$ ipython --no-banner

In [1]: import numpy as np

In [2]: import numpy.linalg as la

In [3]: np.set_printoptions(precision=3, suppress=True, linewidth=200, sign=" ")

In [4]: tidy = lambda a: np.round(a, 3) + 0

In [5]: X = np.load("run2.npy")

In [6]: tidy(X)
Out[6]: 
array([[-0.313, -0.23 , -0.892,  0.176, -0.149],
       [-0.492, -0.137,  0.119, -0.768, -0.368],
       [-0.134,  0.046, -0.189, -0.38 ,  0.894],
       [ 0.716,  0.275, -0.384, -0.477, -0.19 ],
       [-0.358,  0.922, -0.081,  0.091, -0.08 ]])

In [7]: # columns are unit length and at right angles

In [8]: tidy((X + X.T) / 2)
Out[8]: 
array([[-0.313, -0.361, -0.513,  0.446, -0.253],
       [-0.361, -0.137,  0.082, -0.246,  0.277],
       [-0.513,  0.082, -0.189, -0.382,  0.407],
       [ 0.446, -0.246, -0.382, -0.477, -0.05 ],
       [-0.253,  0.277,  0.407, -0.05 , -0.08 ]])

In [9]: tidy(la.det(X))
Out[9]: np.float64(1.0)

In [10]: tidy(np.trace(X))
Out[10]: np.float64(-1.196)

In [11]: def softmax(z):
    ...:     e = np.exp(z - z.max(axis=-1, keepdims=True))
    ...:     return e / e.sum(axis=-1, keepdims=True)
    ...: 

In [12]: tidy(softmax(X).sum(axis=1))
Out[12]: array([ 1.,  1.,  1.,  1.,  1.])

In [13]: tidy(softmax(X[2] + 5))
Out[13]: array([ 0.149,  0.178,  0.141,  0.116,  0.416])

In [14]: tidy(softmax(10 * X[2]))
Out[14]: array([ 0.,  0.,  0.,  0.,  1.])

In [15]: att = X @ X.T / np.sqrt(5)

In [16]: tidy(softmax(att + np.triu(np.full(att.shape, -np.inf), 1)))
Out[16]: 
array([[ 1.   ,  0.   ,  0.   ,  0.   ,  0.   ],
       [ 0.39 ,  0.61 ,  0.   ,  0.   ,  0.   ],
       [ 0.281,  0.281,  0.439,  0.   ,  0.   ],
       [ 0.219,  0.219,  0.219,  0.343,  0.   ],
       [ 0.18 ,  0.18 ,  0.18 ,  0.18 ,  0.281]])

In [17]: Q, V = la.qr(X[:, :1])[0], la.qr(X[:, 1:])[0]

In [18]: sig = la.svd(Q.T @ V, compute_uv=False)

In [19]: (sig > 0.9).sum()
Out[19]: np.int64(0)

In [20]: tidy(np.degrees(np.arccos(sig.clip(0, 1))))
Out[20]: array([ 90.])

In [21]: data = np.load("data.npy")

In [22]: data
Out[22]: 
array([[-1.08,  0.51,  0.66,  0.99,  0.81,  1.23,  1.98, -3.75, -1.71,  0.09],
       [-1.88,  0.83,  1.14,  1.55,  1.45,  2.19,  3.58, -6.47, -2.91,  0.25],
       [-0.66,  0.55,  0.44,  1.32,  0.33,  0.55,  0.66, -2.53, -1.32, -0.33],
       [ 0.36, -0.56, -0.28, -1.5 ,  0.  , -0.08,  0.24,  1.64,  1.02,  0.6 ],
       [-1.62,  1.22,  1.06,  2.85,  0.9 ,  1.46,  1.92, -6.08, -3.09, -0.6 ],
       [-0.1 ,  0.3 ,  0.1 ,  0.85, -0.1 , -0.1 , -0.4 , -0.6 , -0.45, -0.4 ],
       [-0.46,  0.34,  0.3 ,  0.79,  0.26,  0.42,  0.56, -1.72, -0.87, -0.16],
       [ 0.98, -0.21, -0.56, -0.14, -0.91, -1.33, -2.38,  3.15,  1.26, -0.49],
       [-0.72,  0.47,  0.46,  1.05,  0.45,  0.71,  1.02, -2.63, -1.29, -0.15],
       [-0.2 , -0.18,  0.08, -0.64,  0.34,  0.46,  1.  , -0.42,  0.  ,  0.46]])

In [23]: rng = np.random.default_rng(65108)

In [24]: other = data + rng.integers(-2, 3, (10, 2)) @ rng.integers(-2, 3, (2, 10))

In [25]: tidy(other)
Out[25]: 
array([[ -1.08,   0.51,   0.66,   0.99,   0.81,   1.23,   1.98,  -3.75,  -1.71,   0.09],
       [ -3.88,   6.83,  -2.86,   7.55,  -4.55,   2.19,   1.58, -10.47,  -0.91,   2.25],
       [ -0.66,  -1.45,   0.44,  -0.68,   2.33,   0.55,   2.66,  -0.53,  -3.32,   0.67],
       [ -1.64,  -2.56,  -4.28,  -3.5 ,   2.  ,  -0.08,   6.24,   5.64,  -4.98,   6.6 ],
       [ -3.62,   5.22,  -2.94,   6.85,  -3.1 ,   1.46,   1.92,  -8.08,  -3.09,   2.4 ],
       [ -0.1 ,   2.3 ,   0.1 ,   2.85,  -2.1 ,  -0.1 ,  -2.4 ,  -2.6 ,   1.55,  -1.4 ],
       [ -0.46,  -1.66,   0.3 ,  -1.21,   2.26,   0.42,   2.56,   0.28,  -2.87,   0.84],
       [  2.98,  -6.21,   3.44,  -6.14,   5.09,  -1.33,  -0.38,   7.15,  -0.74,  -2.49],
       [  0.28,   1.47,   2.46,   2.05,  -0.55,   0.71,  -1.98,  -4.63,   1.71,  -3.15],
       [  0.8 ,  -1.18,   2.08,  -1.64,   1.34,   0.46,   0.  ,  -0.42,   1.  ,  -1.54]])

In [26]: tidy(la.svd(other - data, compute_uv=False))
Out[26]: array([ 21.585,  14.529,   0.   ,   0.   ,   0.   ,   0.   ,   0.   ,   0.   ,   0.   ,   0.   ])

In [27]: np.abs(other - data).sum(axis=1)
Out[27]: array([  0.,  34.,  13.,  34.,  23.,  13.,  13.,  34.,  17.,  10.])

In [28]: U, sig, Vh = la.svd(other)

In [29]: V = Vh[:(sig > 1e-8).sum()]

In [30]: vec = other[8] + 5 * other[9] + rng.integers(2) * np.eye(10)[0]

In [31]: tidy(vec)
Out[31]: array([  4.28,  -4.43,  12.86,  -6.15,   6.15,   3.01,  -1.98,  -6.73,   6.71, -10.85])

In [32]: tidy(la.norm(vec - V.T @ V @ vec))
Out[32]: np.float64(0.0)

In [33]: la.matrix_rank(np.vstack([other, vec]))
Out[33]: np.int64(4)

In [34]: tidy(np.diag(V.T @ V))
Out[34]: array([ 0.096,  0.236,  0.352,  0.494,  0.308,  0.138,  0.49 ,  0.724,  0.748,  0.412])

In [35]: U, sig, Vh = la.svd(data)

In [36]: tidy(sig)
Out[36]: array([ 14.849,   3.474,   0.   ,   0.   ,   0.   ,   0.   ,   0.   ,   0.   ,   0.   ,   0.   ])

In [37]: other = U[:, :2] @ np.diag(sig[:2]) @ Vh[:2]

In [38]: tidy(la.norm(data - other, 2)), tidy(sig[2])
Out[38]: (np.float64(0.0), np.float64(0.0))

In [39]: la.matrix_rank(other)
Out[39]: np.int64(2)

In [40]: la.matrix_rank(data, rtol=0.05)
Out[40]: np.int64(2)

In [41]: M = np.load("layer9.npy")

In [42]: M
Out[42]: 
array([[-15.112,   0.775,  18.234,  -0.302,   6.415,  15.112,  10.01 ,  10.915,   8.331,   0.775],
       [-14.541,   0.71 ,  17.712,  -0.433,   6.187,  14.541,   9.635,  10.58 ,   7.98 ,   0.71 ],
       [ -6.538,   0.056,   9.865,  -1.852,   3.008,   6.538,   4.54 ,   5.699,   3.325,   0.056],
       [ -5.225,   0.014,   8.423,  -1.961,   2.488,   5.225,   3.739,   4.837,   2.627,   0.014],
       [ -4.201,   0.   ,   7.239,  -1.999,   2.08 ,   4.201,   3.12 ,   4.14 ,   2.101,   0.   ],
       [ -3.319,   0.005,   6.165,  -1.985,   1.727,   3.319,   2.592,   3.515,   1.664,   0.005],
       [ -0.569,   0.137,   2.01 ,  -1.244,   0.531,   0.569,   0.866,   1.172,   0.422,   0.137],
       [ -0.097,  -0.404,  -0.588,   0.751,  -0.273,   0.097,  -0.611,  -0.463,  -0.355,  -0.404],
       [ -0.211,  -0.879,  -0.815,   1.21 ,  -0.509,   0.211,  -1.203,  -0.754,  -0.774,  -0.879],
       [ -0.289,  -2.161,  -0.979,   1.795,  -1.108,   0.289,  -2.742,  -1.307,  -2.017,  -2.161],
       [  4.015, -12.344,  -1.339,   0.204,  -6.584,  -4.015, -16.049,  -5.402, -14.352, -12.344],
       [  7.367, -17.161,  -1.883,  -1.645,  -9.482,  -7.367, -22.804,  -7.602, -20.845, -17.161]])

In [43]: # column 9 repeats column 1

In [44]: T = np.stack([M, 3 * M, M[::-1]])

In [45]: la.matrix_rank(T)
Out[45]: array([ 8,  8,  8])

In [46]: m1 = np.load("w.npy")

In [47]: tidy(m1)
Out[47]: 
array([[ 0.05 ,  0.05 ,  0.05 , -0.083,  0.116,  0.017, -0.017, -0.05 , -0.05 , -0.05 ,  0.083,  0.017, -0.083],
       [ 0.05 ,  0.05 ,  0.05 , -0.083,  0.116,  0.017, -0.017, -0.05 , -0.05 , -0.05 ,  0.083,  0.017, -0.083],
       [ 0.05 ,  0.05 ,  0.05 , -0.083,  0.116,  0.017, -0.017, -0.05 , -0.05 , -0.05 ,  0.083,  0.017, -0.083],
       [-0.083, -0.083, -0.083,  0.138, -0.193, -0.028,  0.028,  0.083,  0.083,  0.083, -0.138, -0.028,  0.138],
       [ 0.116,  0.116,  0.116, -0.193,  0.271,  0.039, -0.039, -0.116, -0.116, -0.116,  0.193,  0.039, -0.193],
       [ 0.017,  0.017,  0.017, -0.028,  0.039,  0.006, -0.006, -0.017, -0.017, -0.017,  0.028,  0.006, -0.028],
       [-0.017, -0.017, -0.017,  0.028, -0.039, -0.006,  0.006,  0.017,  0.017,  0.017, -0.028, -0.006,  0.028],
       [-0.05 , -0.05 , -0.05 ,  0.083, -0.116, -0.017,  0.017,  0.05 ,  0.05 ,  0.05 , -0.083, -0.017,  0.083],
       [-0.05 , -0.05 , -0.05 ,  0.083, -0.116, -0.017,  0.017,  0.05 ,  0.05 ,  0.05 , -0.083, -0.017,  0.083],
       [-0.05 , -0.05 , -0.05 ,  0.083, -0.116, -0.017,  0.017,  0.05 ,  0.05 ,  0.05 , -0.083, -0.017,  0.083],
       [ 0.083,  0.083,  0.083, -0.138,  0.193,  0.028, -0.028, -0.083, -0.083, -0.083,  0.138,  0.028, -0.138],
       [ 0.017,  0.017,  0.017, -0.028,  0.039,  0.006, -0.006, -0.017, -0.017, -0.017,  0.028,  0.006, -0.028],
       [-0.083, -0.083, -0.083,  0.138, -0.193, -0.028,  0.028,  0.083,  0.083,  0.083, -0.138, -0.028,  0.138]])

In [48]: # null space of dimension 12

In [49]: U, sig, Vh = la.svd(m1)

In [50]: V = Vh[:(sig > 1e-8).sum()]

In [51]: vec = m1[9] + 5 * m1[4] + rng.integers(2) * np.eye(13)[2]

In [52]: tidy(vec)
Out[52]: array([ 0.53 ,  0.53 ,  0.53 , -0.884,  1.238,  0.177, -0.177, -0.53 , -0.53 , -0.53 ,  0.884,  0.177, -0.884])

In [53]: tidy(np.diag(V.T @ V))
Out[53]: array([ 0.05 ,  0.05 ,  0.05 ,  0.138,  0.271,  0.006,  0.006,  0.05 ,  0.05 ,  0.05 ,  0.138,  0.006,  0.138])

In [54]: la.matrix_rank(np.vstack([m1, vec]))
Out[54]: np.int64(1)

In [55]: tidy(la.norm(vec - V.T @ V @ vec))
Out[55]: np.float64(0.0)
